$ ipython --no-banner

In [1]: import numpy as np

In [2]: from numpy import linalg as LA

In [3]: np.set_printoptions(precision=2, suppress=True, linewidth=200)

In [4]: rd = lambda a: np.round(a, 2) + 0

In [5]: data = np.load("test2.npy")

In [6]: data
Out[6]: 
array([[ 0,  1,  2,  1,  5],
       [ 4, 11,  3,  1,  3],
       [ 4,  0, 11,  2,  3],
       [ 1,  4,  3,  5,  4],
       [ 3,  2,  4,  2,  2]])

In [7]: vals, evecs = LA.eig(data)

In [8]: rd(np.sort(LA.eigvals(LA.inv(data))))
Out[8]: array([-0.36,  0.06,  0.11,  0.25,  0.67])

In [9]: rd(np.sort(LA.eigvals(data @ data)))
Out[9]: array([  2.24,   7.79,  15.77,  90.34, 282.86])

In [10]: rd(np.sort(LA.eigvals(data.T)))
Out[10]: array([-2.79,  1.5 ,  3.97,  9.5 , 16.82])

In [11]: def softmax(z):
    ...:     e = np.exp(z - z.max(axis=-1, keepdims=True))
    ...:     return e / e.sum(axis=-1, keepdims=True)
    ...: 

In [12]: rd(softmax(data[2] + -2))
Out[12]: array([0., 0., 1., 0., 0.])

In [13]: rd(softmax(10 * data[2]))
Out[13]: array([0., 0., 1., 0., 0.])

In [14]: rd(softmax(data).sum(axis=1))
Out[14]: array([1., 1., 1., 1., 1.])

In [15]: rd(softmax(data[2]))
Out[15]: array([0., 0., 1., 0., 0.])

In [16]: scores = data @ data.T / np.sqrt(5)

In [17]: rd(softmax(scores)[2] @ data)
Out[17]: array([ 4.,  0., 11.,  2.,  3.])

In [18]: rd(softmax(scores + np.triu(np.full(scores.shape, -np.inf), 1)))
Out[18]: 
array([[1.  , 0.  , 0.  , 0.  , 0.  ],
       [0.  , 1.  , 0.  , 0.  , 0.  ],
       [0.  , 0.  , 1.  , 0.  , 0.  ],
       [0.  , 0.96, 0.  , 0.04, 0.  ],
       [0.  , 0.  , 1.  , 0.  , 0.  ]])

In [19]: E = np.abs(np.array([[3, 4, 6], [1, 4, 1], [7, 1, 6]])) + np.eye(3)

In [20]: E = E / E.sum(axis=1, keepdims=True)

In [21]: rd(E)
Out[21]: 
array([[0.29, 0.29, 0.43],
       [0.14, 0.71, 0.14],
       [0.47, 0.07, 0.47]])

In [22]: LA.matrix_power(data, 3)
Out[22]: 
array([[ 381,  429,  811,  295,  485],
       [1144, 1823, 1900,  683, 1274],
       [ 903,  555, 2175,  711, 1072],
       [ 810, 1132, 1515,  602,  962],
       [ 590,  637, 1206,  434,  679]])

In [23]: rd(np.abs(LA.eigvals(data)).max())
Out[23]: np.float64(16.82)

In [24]: rd(np.sort(np.abs(LA.eigvals(data))))
Out[24]: array([ 1.5 ,  2.79,  3.97,  9.5 , 16.82])

In [25]: (data - data.T) / 2
Out[25]: 
array([[ 0. , -1.5, -1. ,  0. ,  1. ],
       [ 1.5,  0. ,  1.5, -1.5,  0.5],
       [ 1. , -1.5,  0. , -0.5, -0.5],
       [ 0. ,  1.5,  0.5,  0. ,  1. ],
       [-1. , -0.5,  0.5, -1. ,  0. ]])

In [26]: hat = np.triu(np.array([[-1, 2, -2], [1, 3, -1], [3, 2, 0]]), 1) + np.eye(3)

In [27]: other = hat @ E @ LA.inv(hat)

In [28]: rd(other)
Out[28]: 
array([[-0.36,  2.3 ,  1.36],
       [-0.32,  1.3 ,  0.32],
       [ 0.47, -0.87,  0.53]])

In [29]: LA.matrix_rank(other)
Out[29]: np.int64(3)

In [30]: rd(LA.det(other))
Out[30]: np.float64(-0.05)

In [31]: rd(np.trace(E))
Out[31]: np.float64(1.47)

In [32]: rd(LA.matrix_power(E, 2))
Out[32]: 
array([[0.32, 0.31, 0.36],
       [0.21, 0.56, 0.23],
       [0.36, 0.21, 0.43]])

In [33]: LA.determinant(E)
---------------------------------------------------------------------------
AttributeError                            Traceback (most recent call last)
Cell In[33], line 1
----> 1 LA.determinant(E)

AttributeError: module 'numpy.linalg' has no attribute 'determinant'

In [34]: rd((E - E.T) / 2)
Out[34]: 
array([[ 0.  ,  0.07, -0.02],
       [-0.07,  0.  ,  0.04],
       [ 0.02, -0.04,  0.  ]])

In [35]: np.allclose(E @ E.T, E.T @ E)
Out[35]: False

In [36]: other = E / LA.norm(E, axis=1, keepdims=True)

In [37]: gram = other @ other.T

In [38]: rd(LA.norm(other, axis=1))
Out[38]: array([1., 1., 1.])

In [39]: rd(gram[1])
Out[39]: array([0.7 , 1.  , 0.37])

In [40]: np.argwhere(np.triu(np.abs(gram) > 0.95, 1))
Out[40]: array([], shape=(0, 2), dtype=int64)

In [41]: (np.abs(gram) > 0.9).astype(int)
Out[41]: 
array([[1, 0, 1],
       [0, 1, 0],
       [1, 0, 1]])

In [42]: rd(np.degrees(np.arccos(np.clip(gram[1, 0], -1, 1))))
Out[42]: np.float64(45.56)

In [43]: theta = np.radians(126)

In [44]: R = np.eye(3)

In [45]: R[1, 1] = R[2, 2] = np.cos(theta)

In [46]: R[1, 2], R[2, 1] = -np.sin(theta), np.sin(theta)

In [47]: rd(R)
Out[47]: 
array([[ 1.  ,  0.  ,  0.  ],
       [ 0.  , -0.59, -0.81],
       [ 0.  ,  0.81, -0.59]])

In [48]: other = E @ R.T

In [49]: rd(LA.svd(E, compute_uv=False)), rd(LA.svd(other, compute_uv=False))
Out[49]: (array([1.  , 0.57, 0.08]), array([1.  , 0.57, 0.08]))

In [50]: rd(LA.det(R)), rd(np.trace(R))
Out[50]: (np.float64(1.0), np.float64(-0.18))

In [51]: np.allclose(LA.norm(E, axis=1), LA.norm(other, axis=1))
Out[51]: True
